% python3 -q
>>> import numpy as np
>>> np.set_printoptions(precision=2, suppress=True, linewidth=200, floatmode="fixed")
>>> rd = lambda a: np.round(a, 2) + 0
>>> K = np.loadtxt("mat.csv", delimiter=",")
>>> rd(K)
array([[-0.96, -0.09, -0.24, -0.12, -0.10, -0.16, -0.19,  0.35, -0.38,  0.01, -0.35],
       [-0.09,  0.27, -0.23, -0.31, -0.09,  0.10, -0.39, -0.16,  0.34,  0.36, -0.85],
       [-0.24, -0.23, -0.41,  0.48,  0.34,  0.16, -0.45, -0.08,  0.68,  0.12,  0.21],
       [-0.12, -0.31,  0.48, -0.28,  0.14, -0.18, -0.45, -0.05,  0.14, -0.12, -0.06],
       [-0.10, -0.09,  0.34,  0.14, -0.61, -1.36,  0.60,  0.40, -0.17,  0.31,  0.21],
       [-0.16,  0.10,  0.16, -0.18, -1.36,  0.39, -0.60,  0.26,  0.23, -0.12, -0.50],
       [-0.19, -0.39, -0.45, -0.45,  0.60, -0.60, -0.76, -0.01,  0.21,  0.13, -0.34],
       [ 0.35, -0.16, -0.08, -0.05,  0.40,  0.26, -0.01, -0.18, -0.16,  0.02,  0.12],
       [-0.38,  0.34,  0.68,  0.14, -0.17,  0.23,  0.21, -0.16,  0.27,  0.16, -0.32],
       [ 0.01,  0.36,  0.12, -0.12,  0.31, -0.12,  0.13,  0.02,  0.16, -0.70,  0.40],
       [-0.35, -0.85,  0.21, -0.06,  0.21, -0.50, -0.34,  0.12, -0.32,  0.40, -0.03]])
>>> # rows and columns are dependent
>>> rd(np.linalg.eigvalsh(K).min())
np.float64(-2.0)
>>> np.all(np.linalg.eigvalsh(K) > 0)
np.False_
>>> U, sv, VT = np.linalg.svd(K)
>>> rd(sv)
array([2.00, 2.00, 2.00, 1.00, 1.00, 1.00, 1.00, 1.00, 0.00, 0.00, 0.00])
>>> np.argmax(sv[:-1] / (sv[1:] + 1e-6)) + 1
np.int64(8)
>>> B = U[:, :8] @ np.diag(sv[:8]) @ VT[:8]
>>> np.linalg.matrix_rank(B)
np.int64(8)
>>> rd(B)
array([[-0.96, -0.09, -0.24, -0.12, -0.10, -0.16, -0.19,  0.35, -0.38,  0.01, -0.35],
       [-0.09,  0.27, -0.23, -0.31, -0.09,  0.10, -0.39, -0.16,  0.34,  0.36, -0.85],
       [-0.24, -0.23, -0.41,  0.48,  0.34,  0.16, -0.45, -0.08,  0.68,  0.12,  0.21],
       [-0.12, -0.31,  0.48, -0.28,  0.14, -0.18, -0.45, -0.05,  0.14, -0.12, -0.06],
       [-0.10, -0.09,  0.34,  0.14, -0.61, -1.36,  0.60,  0.40, -0.17,  0.31,  0.21],
       [-0.16,  0.10,  0.16, -0.18, -1.36,  0.39, -0.60,  0.26,  0.23, -0.12, -0.50],
       [-0.19, -0.39, -0.45, -0.45,  0.60, -0.60, -0.76, -0.01,  0.21,  0.13, -0.34],
       [ 0.35, -0.16, -0.08, -0.05,  0.40,  0.26, -0.01, -0.18, -0.16,  0.02,  0.12],
       [-0.38,  0.34,  0.68,  0.14, -0.17,  0.23,  0.21, -0.16,  0.27,  0.16, -0.32],
       [ 0.01,  0.36,  0.12, -0.12,  0.31, -0.12,  0.13,  0.02,  0.16, -0.70,  0.40],
       [-0.35, -0.85,  0.21, -0.06,  0.21, -0.50, -0.34,  0.12, -0.32,  0.40, -0.03]])
>>> u = np.array([2, 3, 2, 1, 0, 3, 3, 0, 0, 1, 3, 1, 0])
>>> rng = np.random.default_rng(731349)
>>> A = np.outer(rng.normal(size=37), u) + 0.05 * rng.normal(size=(37, 13))
>>> rd(A)
array([[ 2.59,  3.92,  2.55,  1.38, -0.03,  3.92,  3.86, -0.08, -0.01,  1.40,  3.94,  1.25, -0.03],
       [-0.59, -0.95, -0.61, -0.36,  0.01, -0.89, -0.98,  0.00,  0.00, -0.33, -0.98, -0.32, -0.01],
       [ 0.35,  0.49,  0.16,  0.18,  0.03,  0.38,  0.39, -0.05, -0.06,  0.23,  0.42,  0.11,  0.11],
       [ 3.19,  4.76,  3.22,  1.62, -0.05,  4.79,  4.87,  0.02,  0.02,  1.65,  4.88,  1.56,  0.07],
       [ 0.21,  0.17,  0.11,  0.10,  0.02,  0.26,  0.28, -0.11,  0.03, -0.01,  0.27,  0.04,  0.05],
       [ 1.35,  1.89,  1.28,  0.68,  0.07,  1.90,  1.94, -0.01,  0.00,  0.69,  1.94,  0.59, -0.02],
       [ 3.09,  4.65,  3.09,  1.62,  0.07,  4.59,  4.62,  0.04, -0.09,  1.48,  4.58,  1.59, -0.04],
       [-0.43, -0.58, -0.39, -0.19, -0.07, -0.61, -0.57,  0.03,  0.00, -0.16, -0.67, -0.28, -0.02],
       [ 0.35,  0.54,  0.32,  0.14, -0.05,  0.51,  0.46, -0.01, -0.05,  0.23,  0.39,  0.12, -0.03],
       [-0.50, -0.68, -0.53, -0.19,  0.04, -0.78, -0.71,  0.08,  0.04, -0.26, -0.74, -0.21, -0.10],
       [ 2.00,  3.10,  2.11,  1.01,  0.01,  3.16,  3.05, -0.05, -0.06,  1.04,  3.06,  1.01,  0.06],
       [ 0.01,  0.05,  0.06, -0.02, -0.01, -0.01,  0.11, -0.03, -0.01,  0.08, -0.01, -0.02,  0.01],
       [ 2.34,  3.48,  2.35,  1.27, -0.05,  3.53,  3.46,  0.03,  0.00,  1.18,  3.54,  1.11,  0.02],
       [-1.03, -1.60, -1.07, -0.56,  0.04, -1.52, -1.61, -0.02,  0.00, -0.50, -1.65, -0.54,  0.09],
       [ 0.69,  0.91,  0.70,  0.34,  0.09,  1.00,  0.99, -0.01, -0.09,  0.32,  0.96,  0.34,  0.02],
       [-1.03, -1.52, -1.02, -0.44,  0.04, -1.47, -1.48,  0.01, -0.03, -0.48, -1.51, -0.52,  0.05],
       [-3.55, -5.47, -3.58, -1.76, -0.07, -5.42, -5.48, -0.08, -0.06, -1.87, -5.40, -1.72,  0.02],
       [-3.99, -5.89, -3.94, -1.97,  0.09, -5.93, -5.91,  0.03, -0.01, -1.94, -5.84, -1.95,  0.06],
       [-2.12, -3.13, -2.14, -0.97,  0.07, -3.17, -3.14, -0.02,  0.02, -0.95, -3.15, -0.99, -0.09],
       [-2.74, -4.26, -2.74, -1.41, -0.05, -4.09, -4.04, -0.04, -0.01, -1.33, -4.20, -1.40,  0.01],
       [-0.23, -0.34, -0.26, -0.11,  0.01, -0.44, -0.33,  0.08, -0.02, -0.13, -0.45, -0.19,  0.03],
       [-0.37, -0.57, -0.25, -0.15, -0.06, -0.53, -0.60, -0.02, -0.03, -0.28, -0.57, -0.19, -0.04],
       [-2.11, -3.24, -2.21, -1.21,  0.01, -3.25, -3.28,  0.11, -0.02, -1.02, -3.30, -1.10, -0.09],
       [ 3.67,  5.44,  3.62,  1.84, -0.07,  5.44,  5.49,  0.01,  0.00,  1.81,  5.46,  1.90,  0.09],
       [-3.42, -5.13, -3.37, -1.78,  0.02, -5.25, -5.06,  0.07, -0.04, -1.64, -5.08, -1.68, -0.08],
       [ 0.39,  0.53,  0.35,  0.18, -0.14,  0.51,  0.50, -0.02,  0.00,  0.14,  0.52,  0.05, -0.02],
       [-0.23, -0.28, -0.15, -0.07, -0.09, -0.27, -0.35, -0.01,  0.02, -0.11, -0.32, -0.11, -0.02],
       [-0.83, -1.11, -0.74, -0.39,  0.01, -1.08, -1.10,  0.02,  0.02, -0.51, -1.07, -0.33, -0.04],
       [ 3.38,  5.10,  3.43,  1.76, -0.09,  5.10,  5.22, -0.03,  0.03,  1.76,  5.08,  1.82,  0.00],
       [ 3.22,  4.90,  3.33,  1.67,  0.09,  4.86,  4.82,  0.04, -0.01,  1.52,  4.85,  1.55,  0.00],
       [-0.74, -1.11, -0.73, -0.40,  0.05, -1.18, -1.13,  0.10,  0.08, -0.40, -1.14, -0.40, -0.07],
       [-2.73, -4.13, -2.68, -1.26, -0.03, -4.13, -4.09,  0.01, -0.09, -1.32, -4.03, -1.32, -0.01],
       [ 0.34,  0.44,  0.29,  0.19,  0.02,  0.42,  0.49, -0.02,  0.06,  0.02,  0.53,  0.15, -0.03],
       [ 1.32,  2.13,  1.40,  0.72,  0.03,  2.04,  2.12,  0.00,  0.06,  0.64,  2.17,  0.76, -0.01],
       [ 2.92,  4.24,  2.83,  1.42,  0.05,  4.27,  4.22,  0.03, -0.07,  1.42,  4.13,  1.40, -0.08],
       [ 0.68,  1.12,  0.79,  0.39, -0.03,  1.15,  1.07, -0.01,  0.00,  0.41,  1.20,  0.37,  0.03],
       [-1.29, -1.85, -1.18, -0.59, -0.09, -1.80, -1.81,  0.05,  0.01, -0.59, -1.78, -0.67, -0.02]])
>>> vec = np.array([-3, -3, -9, 7, -6, 3, 5, -9, -9, 4, -1, -8, -2])
>>> target = A @ vec
>>> c, lr = np.zeros(13), 1 / np.linalg.norm(A, 2) ** 2
>>> for i in range(60):
...     c -= lr * A.T @ (A @ c - target)
...     if i % 10 == 0: print(i, round(np.linalg.norm(A @ c - target), 2))
... 
0 6.5
10 6.5
20 6.49
30 6.49
40 6.48
50 6.48
>>> rd(np.linalg.cond(A))
np.float64(309.0)
>>> Xs = A - A.mean(axis=0)
>>> U, sv, VT = np.linalg.svd(Xs, full_matrices=False)
>>> rd((sv ** 2).sum() ** 2 / (sv ** 4).sum())
np.float64(1.0)
>>> (np.sign(U[:, 0]) == np.sign(U[0, 0])).astype(int)
array([1, 0, 1, 1, 1, 1, 1, 0, 1, 0, 1, 0, 1, 0, 1, 0, 0, 0, 0, 0, 0, 0, 0, 1, 0, 1, 0, 0, 1, 1, 0, 0, 1, 1, 1, 1, 0])
>>> rd(Xs.mean(axis=0))
array([0.00, 0.00, 0.00, 0.00, 0.00, 0.00, 0.00, 0.00, 0.00, 0.00, 0.00, 0.00, 0.00])
>>> np.abs(VT[0]).argmax()
np.int64(1)
>>> J = np.loadtxt("test1.csv", delimiter=",")
>>> rd(J)
array([[0.19, 0.10, 0.05, 0.10, 0.05, 0.00, 0.05, 0.05, 0.10, 0.14, 0.10, 0.00, 0.10],
       [0.00, 0.12, 0.00, 0.18, 0.18, 0.06, 0.18, 0.00, 0.00, 0.06, 0.06, 0.06, 0.12],
       [0.00, 0.13, 0.09, 0.04, 0.13, 0.13, 0.09, 0.13, 0.04, 0.09, 0.00, 0.00, 0.13],
       [0.07, 0.07, 0.00, 0.15, 0.04, 0.00, 0.11, 0.07, 0.11, 0.07, 0.07, 0.11, 0.11],
       [0.07, 0.07, 0.07, 0.11, 0.11, 0.11, 0.04, 0.07, 0.04, 0.11, 0.11, 0.04, 0.04],
       [0.10, 0.05, 0.05, 0.10, 0.10, 0.10, 0.05, 0.00, 0.05, 0.05, 0.10, 0.14, 0.14],
       [0.14, 0.05, 0.14, 0.05, 0.00, 0.05, 0.14, 0.09, 0.05, 0.05, 0.09, 0.05, 0.14],
       [0.11, 0.11, 0.07, 0.07, 0.04, 0.04, 0.07, 0.11, 0.00, 0.07, 0.07, 0.11, 0.11],
       [0.06, 0.06, 0.00, 0.00, 0.06, 0.00, 0.12, 0.00, 0.12, 0.06, 0.18, 0.18, 0.18],
       [0.00, 0.11, 0.11, 0.11, 0.11, 0.00, 0.00, 0.05, 0.05, 0.21, 0.05, 0.16, 0.05],
       [0.12, 0.08, 0.04, 0.08, 0.12, 0.08, 0.00, 0.12, 0.08, 0.04, 0.08, 0.04, 0.12],
       [0.12, 0.08, 0.08, 0.04, 0.08, 0.04, 0.12, 0.00, 0.08, 0.12, 0.08, 0.12, 0.08],
       [0.12, 0.12, 0.04, 0.12, 0.12, 0.00, 0.12, 0.04, 0.12, 0.08, 0.12, 0.00, 0.04]])
>>> # rows sum to 1
>>> rd(J @ np.ones(13))
array([1.00, 1.00, 1.00, 1.00, 1.00, 1.00, 1.00, 1.00, 1.00, 1.00, 1.00, 1.00, 1.00])
>>> pr = np.eye(13)[11]
>>> for _ in range(3):
...     pr = pr @ J
...     print(pr.round(2))
... 
[0.12 0.08 0.08 0.04 0.08 0.04 0.12 0.00 0.08 0.12 0.08 0.12 0.08]
[0.09 0.09 0.06 0.08 0.09 0.04 0.08 0.05 0.07 0.10 0.08 0.07 0.10]
[0.08 0.09 0.06 0.09 0.09 0.04 0.08 0.06 0.07 0.09 0.09 0.07 0.10]
>>> vec = np.array([2, 6, 3, 3, 1, 0, 4, 2, 7, 5, -9, -5, -9])
>>> target = J @ vec
>>> c, lr = np.zeros(13), 1 / np.linalg.norm(J, 2) ** 2
>>> for i in range(60):
...     c -= lr * J.T @ (J @ c - target)
...     if i % 10 == 0: print(i, round(np.linalg.norm(J @ c - target), 2))
... 
0 3.42
10 1.98
20 1.31
30 0.98
40 0.79
50 0.68
>>> rd(c)
array([ 0.95,  4.33,  2.74,  3.55,  1.76, -1.83,  2.02,  2.49,  2.58,  5.98, -4.41, -7.05, -5.97])
>>> rd(np.linalg.cond(J))
np.float64(47.99)
>>> B = J + rng.integers(-2, 3, (13, 1)) @ rng.integers(-2, 3, (1, 13))
>>> rd(B)
array([[-1.81,  4.10,  0.05,  0.10,  2.05,  2.00, -1.95,  4.05,  0.10,  4.14, -1.90,  4.00,  0.10],
       [-1.00,  2.12,  0.00,  0.18,  1.18,  1.06, -0.82,  2.00,  0.00,  2.06, -0.94,  2.06,  0.12],
       [-1.00,  2.13,  0.09,  0.04,  1.13,  1.13, -0.91,  2.13,  0.04,  2.09, -1.00,  2.00,  0.13],
       [ 2.07, -3.93,  0.00,  0.15, -1.96, -2.00,  2.11, -3.93,  0.11, -3.93,  2.07, -3.89,  0.11],
       [ 0.07,  0.07,  0.07,  0.11,  0.11,  0.11,  0.04,  0.07,  0.04,  0.11,  0.11,  0.04,  0.04],
       [-0.90,  2.05,  0.05,  0.10,  1.10,  1.10, -0.95,  2.00,  0.05,  2.05, -0.90,  2.14,  0.14],
       [-1.86,  4.05,  0.14,  0.05,  2.00,  2.05, -1.86,  4.09,  0.05,  4.05, -1.91,  4.05,  0.14],
       [-0.89,  2.11,  0.07,  0.07,  1.04,  1.04, -0.93,  2.11,  0.00,  2.07, -0.93,  2.11,  0.11],
       [ 2.06, -3.94,  0.00,  0.00, -1.94, -2.00,  2.12, -4.00,  0.12, -3.94,  2.18, -3.82,  0.18],
       [ 1.00, -1.89,  0.11,  0.11, -0.89, -1.00,  1.00, -1.95,  0.05, -1.79,  1.05, -1.84,  0.05],
       [ 1.12, -1.92,  0.04,  0.08, -0.88, -0.92,  1.00, -1.88,  0.08, -1.96,  1.08, -1.96,  0.12],
       [-0.88,  2.08,  0.08,  0.04,  1.08,  1.04, -0.88,  2.00,  0.08,  2.12, -0.92,  2.12,  0.08],
       [-1.88,  4.12,  0.04,  0.12,  2.12,  2.00, -1.88,  4.04,  0.12,  4.08, -1.88,  4.00,  0.04]])
>>> np.abs(B - J).sum(axis=1)
array([26.00, 13.00, 13.00, 26.00,  0.00, 13.00, 26.00, 13.00, 26.00, 13.00, 13.00, 13.00, 26.00])
>>> rd(np.linalg.svd(B - J, compute_uv=False))
array([23.81,  0.00,  0.00,  0.00,  0.00,  0.00,  0.00,  0.00,  0.00,  0.00,  0.00,  0.00,  0.00])
>>> np.linalg.matrix_rank(B - J, tol=1e-8)
np.int64(1)
